>>> import numpy as np
>>> from numpy import linalg as LA
>>> np.set_printoptions(precision=2, suppress=True, linewidth=100)
>>> def rnd(a):
...     return np.round(a, 2) + 0
... 
>>> J = np.array([[1.0, 0.9, 0.81, 0.73, 0.66, 0.59],
...     [0.9, 1.0, 0.9, 0.81, 0.73, 0.66],
...     [0.81, 0.9, 1.0, 0.9, 0.81, 0.73],
...     [0.73, 0.81, 0.9, 1.0, 0.9, 0.81],
...     [0.66, 0.73, 0.81, 0.9, 1.0, 0.9],
...     [0.59, 0.66, 0.73, 0.81, 0.9, 1.0]])
>>> # symmetric, so the eigenvalues are real
>>> rnd(np.abs(LA.eigvals(J)).max())
np.float64(4.95)
>>> np.allclose(J @ J.T, J.T @ J)
True
>>> np.trace(J)
np.float64(6.0)
>>> np.allclose(J, J.T)
True
>>> other = J / np.sqrt((J ** 2).mean(axis=1, keepdims=True))
>>> rnd(LA.norm(other, axis=1))
array([2.45, 2.45, 2.45, 2.45, 2.45, 2.45])
>>> rnd(other[5])
array([0.74, 0.83, 0.92, 1.02, 1.13, 1.26])
>>> rng = np.random.default_rng(206)
>>> z = rng.permutation(6)
>>> z
array([2, 0, 1, 5, 4, 3])
>>> other = J[z][:, z]
>>> np.diag(other)
array([1., 1., 1., 1., 1., 1.])
>>> np.trace(other)
np.float64(6.0)
>>> other
array([[1.  , 0.81, 0.9 , 0.73, 0.81, 0.9 ],
       [0.81, 1.  , 0.9 , 0.59, 0.66, 0.73],
       [0.9 , 0.9 , 1.  , 0.66, 0.73, 0.81],
       [0.73, 0.59, 0.66, 1.  , 0.9 , 0.81],
       [0.81, 0.66, 0.73, 0.9 , 1.  , 0.9 ],
       [0.9 , 0.73, 0.81, 0.81, 0.9 , 1.  ]])
>>> np.allclose(other, J)
False
>>> vals, evecs = LA.eigh(other)
>>> vec = np.array([4, 2, -4, -3, -5, 4])
>>> rnd(LA.eigvalsh(other[1:, 1:]))
array([0.07, 0.09, 0.16, 0.6 , 4.08])
>>> rnd(evecs * np.abs(vals) @ evecs.T)
array([[1.  , 0.81, 0.9 , 0.73, 0.81, 0.9 ],
       [0.81, 1.  , 0.9 , 0.59, 0.66, 0.73],
       [0.9 , 0.9 , 1.  , 0.66, 0.73, 0.81],
       [0.73, 0.59, 0.66, 1.  , 0.9 , 0.81],
       [0.81, 0.66, 0.73, 0.9 , 1.  , 0.9 ],
       [0.9 , 0.73, 0.81, 0.81, 0.9 , 1.  ]])
>>> rnd(evecs * np.sqrt(vals) @ evecs.T)
array([[0.68, 0.31, 0.39, 0.24, 0.29, 0.38],
       [0.31, 0.77, 0.43, 0.17, 0.21, 0.24],
       [0.39, 0.43, 0.69, 0.21, 0.23, 0.29],
       [0.24, 0.17, 0.21, 0.77, 0.43, 0.31],
       [0.29, 0.21, 0.23, 0.43, 0.69, 0.39],
       [0.38, 0.24, 0.29, 0.31, 0.39, 0.68]])
>>> np.abs(other).sum(axis=1).max(), rnd(np.abs(vals).max())
(np.float64(5.15), np.float64(4.95))
>>> Lm = LA.cholesky(J)
>>> rnd(np.prod(np.diag(Lm)) ** 2), rnd(LA.det(J))
(np.float64(0.0), np.float64(0.0))
>>> rnd(Lm @ Lm.T)
array([[1.  , 0.9 , 0.81, 0.73, 0.66, 0.59],
       [0.9 , 1.  , 0.9 , 0.81, 0.73, 0.66],
       [0.81, 0.9 , 1.  , 0.9 , 0.81, 0.73],
       [0.73, 0.81, 0.9 , 1.  , 0.9 , 0.81],
       [0.66, 0.73, 0.81, 0.9 , 1.  , 0.9 ],
       [0.59, 0.66, 0.73, 0.81, 0.9 , 1.  ]])
>>> K = np.array([[-0.5, -0.9, -0.5, -1.7],
...     [0.3, -0.2, 0.7, -1.7],
...     [0.5, 1.1, -0.9, -0.1],
...     [0.3, -1.5, -0.1, 0.9],
...     [-0.4, 0.2, -1.3, -0.4],
...     [-1.2, 1.4, 0.6, 0.5],
...     [1.3, -0.7, 0.6, 0.0],
...     [-0.2, 0.1, -0.7, 1.8],
...     [-1.0, -1.4, 0.0, -1.4],
...     [-0.6, 0.4, 0.1, 0.7],
...     [1.6, 0.9, 0.2, -0.8],
...     [-0.1, -0.6, -0.4, -0.8],
...     [1.0, -1.0, -1.2, -0.7],
...     [-0.2, 0.4, -0.7, 0.2],
...     [1.6, 1.1, -1.1, -1.0],
...     [0.0, -0.1, -0.1, 0.2],
...     [-1.2, -0.1, 1.1, 0.6],
...     [-0.7, 0.0, -1.6, 0.5]])
>>> K[1] *= 20
>>> K
array([[ -0.5,  -0.9,  -0.5,  -1.7],
       [  6. ,  -4. ,  14. , -34. ],
       [  0.5,   1.1,  -0.9,  -0.1],
       [  0.3,  -1.5,  -0.1,   0.9],
       [ -0.4,   0.2,  -1.3,  -0.4],
       [ -1.2,   1.4,   0.6,   0.5],
       [  1.3,  -0.7,   0.6,   0. ],
       [ -0.2,   0.1,  -0.7,   1.8],
       [ -1. ,  -1.4,   0. ,  -1.4],
       [ -0.6,   0.4,   0.1,   0.7],
       [  1.6,   0.9,   0.2,  -0.8],
       [ -0.1,  -0.6,  -0.4,  -0.8],
       [  1. ,  -1. ,  -1.2,  -0.7],
       [ -0.2,   0.4,  -0.7,   0.2],
       [  1.6,   1.1,  -1.1,  -1. ],
       [  0. ,  -0.1,  -0.1,   0.2],
       [ -1.2,  -0.1,   1.1,   0.6],
       [ -0.7,   0. ,  -1.6,   0.5]])
>>> vec = np.array([-7, 0, 6, -5])
>>> rhs = K @ vec
>>> print(rnd(LA.solve(K.T @ K, K.T @ rhs)))
[-7.  0.  6. -5.]
>>> print(rnd(LA.pinv(K) @ K))
[[1. 0. 0. 0.]
 [0. 1. 0. 0.]
 [0. 0. 1. 0.]
 [0. 0. 0. 1.]]
>>> rhs = rhs + 0.1 * rng.normal(size=18)
>>> rnd(rhs)
array([  9.05, 211.98,  -8.44,  -7.32,  -3.18,   9.5 ,  -5.38, -11.85,  13.91,   1.26,  -5.94,
         2.38, -10.46,  -3.85, -12.71,  -1.56,  11.94,  -7.07])
>>> beta, *_ = LA.lstsq(K, rhs)
>>> print(rnd(LA.norm(rhs - K @ beta)))
0.37
>>> rnd(beta)
array([-6.95, -0.01,  5.98, -5.  ])
>>> beta.round()
array([-7., -0.,  6., -5.])
>>> K.reshape(-1, 2)
array([[ -0.5,  -0.9],
       [ -0.5,  -1.7],
       [  6. ,  -4. ],
       [ 14. , -34. ],
       [  0.5,   1.1],
       [ -0.9,  -0.1],
       [  0.3,  -1.5],
       [ -0.1,   0.9],
       [ -0.4,   0.2],
       [ -1.3,  -0.4],
       [ -1.2,   1.4],
       [  0.6,   0.5],
       [  1.3,  -0.7],
       [  0.6,   0. ],
       [ -0.2,   0.1],
       [ -0.7,   1.8],
       [ -1. ,  -1.4],
       [  0. ,  -1.4],
       [ -0.6,   0.4],
       [  0.1,   0.7],
       [  1.6,   0.9],
       [  0.2,  -0.8],
       [ -0.1,  -0.6],
       [ -0.4,  -0.8],
       [  1. ,  -1. ],
       [ -1.2,  -0.7],
       [ -0.2,   0.4],
       [ -0.7,   0.2],
       [  1.6,   1.1],
       [ -1.1,  -1. ],
       [  0. ,  -0.1],
       [ -0.1,   0.2],
       [ -1.2,  -0.1],
       [  1.1,   0.6],
       [ -0.7,   0. ],
       [ -1.6,   0.5]])
>>> t3 = K.reshape(18, 2, -1)
>>> rnd(t3.sum(axis=1))
array([[ -1. ,  -2.6],
       [ 20. , -38. ],
       [ -0.4,   1. ],
       [  0.2,  -0.6],
       [ -1.7,  -0.2],
       [ -0.6,   1.9],
       [  1.9,  -0.7],
       [ -0.9,   1.9],
       [ -1. ,  -2.8],
       [ -0.5,   1.1],
       [  1.8,   0.1],
       [ -0.5,  -1.4],
       [ -0.2,  -1.7],
       [ -0.9,   0.6],
       [  0.5,   0.1],
       [ -0.1,   0.1],
       [ -0.1,   0.5],
       [ -2.3,   0.5]])
>>> Ac = (K - K.mean(axis=0)) / K.std(axis=0)
>>> rnd(Ac.std(axis=0))
array([1., 1., 1., 1.])
>>> print(np.argwhere(np.abs(Ac) > 2))
[[1 0]
 [1 1]
 [1 2]
 [1 3]]
>>> beta = LA.lstsq(np.delete(Ac, 0, axis=1), Ac[:, 0])[0]
>>> rnd(beta)
array([ 0.11, -0.36, -1.29])
>>> rnd(1 - np.var(Ac[:, 0] - np.delete(Ac, 0, axis=1) @ beta))
np.float64(0.75)
>>> data = np.loadtxt("block6.csv", delimiter=",")
>>> data
array([[ -3.  ,  -3.94,   0.99,  -0.05,   2.14,   0.08,   3.17,  -1.93,   2.04,  -0.04],
       [ 13.12,  13.03,  -5.91, -12.96,   0.07,  -3.24,   5.95,  -6.  ,  -4.97,  11.86],
       [  2.95,   2.88,  -1.97,  -3.11,  -2.01,   0.93,   0.04,  -0.01,  -1.06,   2.04],
       [ -6.01,  -7.12,  -0.97,   3.26,  -9.09,   9.94,  -5.94,   7.07,   4.02,  -6.91]])
>>> np.argsort(-LA.norm(data, axis=0).round(6), kind="stable")[:3]
array([1, 0, 9])
>>> print(LA.cond(data) > 100)
True
